$ ipython --no-banner

In [1]: import numpy as np

In [2]: from numpy import linalg as LA

In [3]: np.set_printoptions(precision=1, suppress=True, linewidth=120, floatmode="fixed")

In [4]: def rd(a):
   ...:     return np.round(a, 1) + 0
   ...: 

In [5]: K = np.array([[3, 0, -3, -4, 1, -4, 0, -5, -1],
   ...:     [-5, -4, 2, -5, 2, 2, -2, -3, -4],
   ...:     [-1, -4, -2, -5, 2, -3, 4, 5, -2],
   ...:     [4, -2, -2, -2, 2, -3, -4, -3, 5],
   ...:     [-1, 1, -1, 3, -2, -3, -2, -5, -3]])

In [6]: K[:, 6] = 4 * K[:, 8]

In [7]: print(K)
[[  3   0  -3  -4   1  -4  -4  -5  -1]
 [ -5  -4   2  -5   2   2 -16  -3  -4]
 [ -1  -4  -2  -5   2  -3  -8   5  -2]
 [  4  -2  -2  -2   2  -3  20  -3   5]
 [ -1   1  -1   3  -2  -3 -12  -5  -3]]

In [8]: rng = np.random.default_rng(6285)

In [9]: Y = K + rng.integers(-2, 3, (5, 1)) @ rng.integers(-2, 3, (1, 9))

In [10]: print(Y)
[[  5  -2  -3  -6   5  -6  -6  -1   3]
 [ -7  -2   2  -3  -2   4 -14  -7  -8]
 [ -3  -2  -2  -3  -2  -1  -6   1  -6]
 [  2   0  -2   0  -2  -1  22  -7   1]
 [  0   0  -1   2   0  -4 -13  -3  -1]]

In [11]: print(LA.matrix_rank(Y - K, tol=1e-8))
1

In [12]: print(Y - K)
[[ 2 -2  0 -2  4 -2 -2  4  4]
 [-2  2  0  2 -4  2  2 -4 -4]
 [-2  2  0  2 -4  2  2 -4 -4]
 [-2  2  0  2 -4  2  2 -4 -4]
 [ 1 -1  0 -1  2 -1 -1  2  2]]

In [13]: print(np.abs(Y - K).sum(axis=1))
[22 22 22 22 11]

In [14]: C2 = K.T @ K

In [15]: print(C2)
[[ 52  15 -24   7   1 -28 168 -12  42]
 [ 15  37   3  47 -22   7  44  -7  11]
 [-24   3  22  13  -5  31 -32  10  -8]
 [  7  47  13  79 -34  18  60   1  15]
 [  1 -22  -5 -34  17  -6  12   3   3]
 [-28   7  31  18  -6  47 -16  23  -4]
 [168  44 -32  60  12 -16 880  28 220]
 [-12  -7  10   1   3  23  28  93   7]
 [ 42  11  -8  15   3  -4 220   7  55]]

In [16]: print(rd(LA.eigvalsh(C2)[::-1]))
[977.4 134.2 112.5  48.7   9.2   0.0   0.0   0.0   0.0]
